In [1]: import numpy as np

In [2]: import numpy.linalg as la

In [3]: np.set_printoptions(suppress=True, linewidth=120)

In [4]: K = np.array([[0, -2, 3, 0, -3, 5, 5, -5, 3],
   ...:     [4, 1, -5, -4, 3, -2, -3, -4, -4],
   ...:     [2, 5, -1, -4, 2, 0, -1, 5, -2],
   ...:     [2, 2, 0, -4, 2, 3, 5, -3, -2],
   ...:     [4, 3, 1, 0, -3, 2, -5, 5, -1],
   ...:     [4, 1, 3, 3, -5, 1, -5, -3, -1],
   ...:     [-3, -4, 0, 0, 1, 5, -5, 4, -1]])

In [5]: K[0] = K[1]

In [6]: print(K)
[[ 4  1 -5 -4  3 -2 -3 -4 -4]
 [ 4  1 -5 -4  3 -2 -3 -4 -4]
 [ 2  5 -1 -4  2  0 -1  5 -2]
 [ 2  2  0 -4  2  3  5 -3 -2]
 [ 4  3  1  0 -3  2 -5  5 -1]
 [ 4  1  3  3 -5  1 -5 -3 -1]
 [-3 -4  0  0  1  5 -5  4 -1]]

In [7]: # rows 0 and 1 are equal

In [8]: rank = la.matrix_rank(K)

In [9]: print(rank)
6

In [10]: N = la.svd(K)[2][rank:].T

In [11]: print(la.matrix_rank(K.T @ K), la.matrix_rank(K @ K.T))
6 6

In [12]: print(np.round(K @ N, 2) + 0)
[[0. 0. 0.]
 [0. 0. 0.]
 [0. 0. 0.]
 [0. 0. 0.]
 [0. 0. 0.]
 [0. 0. 0.]
 [0. 0. 0.]]

In [13]: print(np.allclose(K @ N, 0))
True

In [14]: print(N.shape)
(9, 3)

In [15]: gram = K.T @ K

In [16]: print(np.round(la.eigvalsh(gram)[::-1], 2) + 0)
[256.46 169.14 109.87  80.57  39.9    2.06   0.     0.     0.  ]

In [17]: print((K @ K.T).shape)
(7, 7)

In [18]: print(np.diag(gram))
[ 81  57  61  73  61  47 119 116  43]

In [19]: print(la.matrix_rank(gram))
6

In [20]: print(np.round(la.svd(K, compute_uv=False) ** 2, 2) + 0)
[256.46 169.14 109.87  80.57  39.9    2.06   0.  ]

In [21]: u = np.array([3, -5])

In [22]: print(np.polyval(u, K[1]))
[  7  -2 -20 -17   4 -11 -14 -17 -17]

In [23]: print(np.convolve(K[1], u))
[ 12 -17 -20  13  29 -21   1   3   8  20]

In [24]: print(np.correlate(K[1], K[5], "full"))
[ -4 -13 -18  18  15  15  30  38   4  35  10 -12   9 -35 -28 -20 -16]

In [25]: print(np.cross(K[1, :3], K[5, :3]))
[  8 -32   0]

In [26]: m1 = np.load("arr.npy")

In [27]: print(m1)
[[ 1  0  0  0  0  0  0  0  0  0  0  0  0]
 [-2  1  0  0  0  0  0  0  0  0  0  0  0]
 [ 5 -7  1  0  0  0  0  0  0  0  0  0  0]
 [ 5 -6  1  1  0  0  0  0  0  0  0  0  0]
 [ 4 -7 -4  8  1  0  0  0  0  0  0  0  0]
 [-8  0  3  7  2  1  0  0  0  0  0  0  0]
 [-5  2  9  0 -4  2  1  0  0  0  0  0  0]
 [-6  4  7 -6  3  1 -2  1  0  0  0  0  0]
 [-2  7  8 -1  2  3  4  9  1  0  0  0  0]
 [ 9 -5 -4  2 -2  0 -2  2 -5  1  0  0  0]
 [ 2 -4  5 -5  8  0  2  3  4  5  1  0  0]
 [-8  7 -5  4 -4  8  5  0 -1  3  5  1  0]
 [-7  3  6 -8 -5  2 -4  7 -7  7 -2  2  1]]

In [28]: # triangular: eigenvalues sit on the diagonal

In [29]: theta = np.radians(72)

In [30]: R = np.eye(13)

In [31]: R[9, 9] = R[12, 12] = np.cos(theta)

In [32]: R[9, 12], R[12, 9] = -np.sin(theta), np.sin(theta)

In [33]: out = m1 @ R.T

In [34]: print(np.round(la.svd(m1, compute_uv=False), 2) + 0, np.round(la.svd(out, compute_uv=False), 2) + 0)
[29.05 20.43 15.51 12.36 11.28  9.33  7.16  3.38  1.86  0.72  0.21  0.04  0.  ] [29.05 20.43 15.51 12.36 11.28  9.33  7.16  3.38  1.86  0.72  0.21  0.04  0.  ]

In [35]: print(np.round(np.abs(out - m1).max(axis=0), 2))
[0.   0.   0.   0.   0.   0.   0.   0.   0.   5.79 0.   0.   5.97]

In [36]: print(round(la.det(R), 2), np.round(np.trace(R), 2))
1.0 11.62

In [37]: print(np.allclose(la.norm(m1, axis=1), la.norm(out, axis=1)))
True

In [38]: x = np.array([5, 5, 1, 2, 2, 5, 5, 5, 0, 2, 0, 5, 3])

In [39]: a = np.maximum(m1 @ x, 0)

In [40]: print(a)
[  5   0   0   0   0   0   1   0 115  18  36  66  12]

In [41]: print(np.maximum(m1 @ x, 0) - np.maximum(-m1 @ x, 0))
[  5  -5  -9  -2  -1 -14   1  -9 115  18  36  66  12]

In [42]: print(np.flatnonzero(a > 1e-9))
[ 0  6  8  9 10 11 12]

In [43]: print(m1.T @ a)
[-608 1071  779  -91  154  899  779 1263   19  480  342   90   12]

In [44]: rng = np.random.default_rng(477)

In [45]: out = m1 + rng.integers(-2, 3, (13, 12)) @ rng.integers(-2, 3, (12, 13))

In [46]: print(out)
[[ -2  -9   3   5  10   9   2  -6  -1  -1   2  -8  -2]
 [  0   5  14  11   0 -17  -8   3   2  -7  -4  -3  -2]
 [  2  -9   6   9  20  -1  -4  -9  -1   5   6 -14   2]
 [  3  -7  -3   0   6   6  12   0   8   2  -3   2   5]
 [  1  -2 -16   1  -4   3   7   2   3   5   3   8  -1]
 [ -8   9   1  -3   2 -12  10  -3   6  -2  -5  12  -2]
 [-10   3  11  -6   3   4   4   2  -8  11   2   0   6]
 [  2   8   9  -7  -2  -2 -15  12  -2   5  -3   2  -3]
 [ -3   7   9 -10  -5   4   5   7   3  -2  -4   3  -6]
 [ 15 -10 -12   0  11  -5   2  -5  -4 -12  -2   1  -1]
 [ -2  -7   3  -1  -9  13   7  -2   8   3   3   2   1]
 [ -5   8   0   7  -4   2  -8  17 -10  -1   1   2  -6]
 [-10  10  12 -12  -7   4  -7  10 -11  22  -2   6   1]]

In [47]: print(np.abs(out - m1).sum(axis=1))
[61 77 81 52 64 74 55 62 39 68 64 72 53]

In [48]: x = np.array([-1, 0, 2, 1, 0, -2, -3, 0, 1, 1, 2, 3, 3])

In [49]: rhs = out @ x

In [50]: b, lr = np.zeros(13), 1 / la.norm(out, 2) ** 2

In [51]: for i in range(25):
    ...:     b -= lr * out.T @ (out @ b - rhs)
    ...:     if i % 5 == 0: print(i, round(la.norm(out @ b - rhs), 2))
    ...: 
0 72.54
5 40.73
10 29.74
15 23.66
20 20.19

In [52]: print(round(float(la.cond(out)), 2))
79.55

In [53]: Uu, sig, vt = la.svd(m1)

In [54]: print(np.argmax(sig[:-1] / (sig[1:] + 1e-6)) + 1)
12

In [55]: out = Uu[:, :12] @ np.diag(sig[:12]) @ vt[:12]

In [56]: print(np.round(la.norm(m1 - out) / la.norm(m1), 2))
0.0

In [57]: print(la.matrix_rank(out))
12

In [58]: print(la.matrix_rank(m1, rtol=0.05))
9

In [59]: arr = np.load("m.npy")

In [60]: print(arr)
[[0 0 0 0 0 0 0 0 0]
 [3 1 0 0 0 0 0 0 0]
 [0 1 0 0 0 0 0 0 0]
 [2 2 1 1 0 0 0 0 0]
 [3 1 1 1 1 0 0 0 0]
 [1 2 3 2 1 1 0 0 0]
 [1 0 0 1 2 2 3 0 0]
 [3 0 1 2 0 3 3 2 0]
 [0 1 1 0 1 2 0 3 1]]

In [61]: z = rng.permutation(9)

In [62]: print(z)
[1 6 2 0 8 4 5 7 3]

In [63]: out = arr[z][:, z]

In [64]: print(np.round(la.det(out), 2), round(la.det(arr[z]), 2))
0.0 0.0

In [65]: print(np.trace(out))
10

In [66]: print(np.round(np.sort(np.abs(la.eigvals(out))), 2))
[0. 0. 1. 1. 1. 1. 1. 2. 3.]

In [67]: print(np.allclose(out, arr))
False

In [68]: print(out)
[[1 0 0 3 0 0 0 0 0]
 [0 3 0 1 0 2 2 0 1]
 [1 0 0 0 0 0 0 0 0]
 [0 0 0 0 0 0 0 0 0]
 [1 0 1 0 1 1 2 3 0]
 [1 0 1 3 0 1 0 0 1]
 [2 0 3 1 0 1 1 0 2]
 [0 3 1 3 0 0 3 2 2]
 [2 0 1 2 0 0 0 0 1]]

In [69]: x = np.array([-3, 3, 2, -2, 2, 2, -1, 0, -3])

In [70]: print((out * x).sum(axis=1))
[ -9   6  -3   0   1  -8  -7  -4 -11]

In [71]: print(out @ np.ones(9))
[ 4.  9.  1.  0.  9.  7. 10. 14.  6.]

In [72]: print(np.einsum("ij,j->i", out, x))
[ -9   6  -3   0   1  -8  -7  -4 -11]

In [73]: print(la.norm(out @ x) <= la.norm(out, 2) * la.norm(x) + 1e-9)
True

In [74]: print(out * x)
[[-3  0  0 -6  0  0  0  0  0]
 [ 0  9  0 -2  0  4 -2  0 -3]
 [-3  0  0  0  0  0  0  0  0]
 [ 0  0  0  0  0  0  0  0  0]
 [-3  0  2  0  2  2 -2  0  0]
 [-3  0  2 -6  0  2  0  0 -3]
 [-6  0  6 -2  0  2 -1  0 -6]
 [ 0  9  2 -6  0  0 -3  0 -6]
 [-6  0  2 -4  0  0  0  0 -3]]

In [75]: rank = la.matrix_rank(arr)

In [76]: print(rank)
8

In [77]: N = la.svd(arr)[2][rank:].T

In [78]: print([int(la.matrix_rank(arr[:, :j + 1])) for j in range(9)])
[1, 2, 3, 4, 5, 6, 7, 8, 8]

In [79]: print([int(la.matrix_rank(arr[:i])) for i in range(1, len(arr) + 1)])
[0, 1, 2, 3, 4, 5, 6, 7, 8]

In [80]: print(np.round(N @ N.T, 2) + 0)
[[ 0.    0.    0.    0.    0.    0.    0.    0.    0.  ]
 [ 0.    0.    0.    0.    0.    0.    0.    0.    0.  ]
 [ 0.    0.    0.22 -0.22  0.   -0.22  0.22  0.11 -0.11]
 [ 0.    0.   -0.22  0.22  0.    0.22 -0.22 -0.11  0.11]
 [ 0.    0.    0.    0.    0.    0.    0.    0.    0.  ]
 [ 0.    0.   -0.22  0.22  0.    0.22 -0.22 -0.11  0.11]
 [ 0.    0.    0.22 -0.22  0.   -0.22  0.22  0.11 -0.11]
 [ 0.    0.    0.11 -0.11  0.   -0.11  0.11  0.06 -0.06]
 [ 0.    0.   -0.11  0.11  0.    0.11 -0.11 -0.06  0.06]]

In [81]: print([int(la.matrix_rank(np.delete(arr, i, axis=0))) for i in range(9)])
[8, 7, 7, 7, 7, 7, 7, 7, 7]

In [82]: print(np.round(arr @ N, 2) + 0)
[[0.]
 [0.]
 [0.]
 [0.]
 [0.]
 [0.]
 [0.]
 [0.]
 [0.]]

In [83]: print(N.shape)
(9, 1)
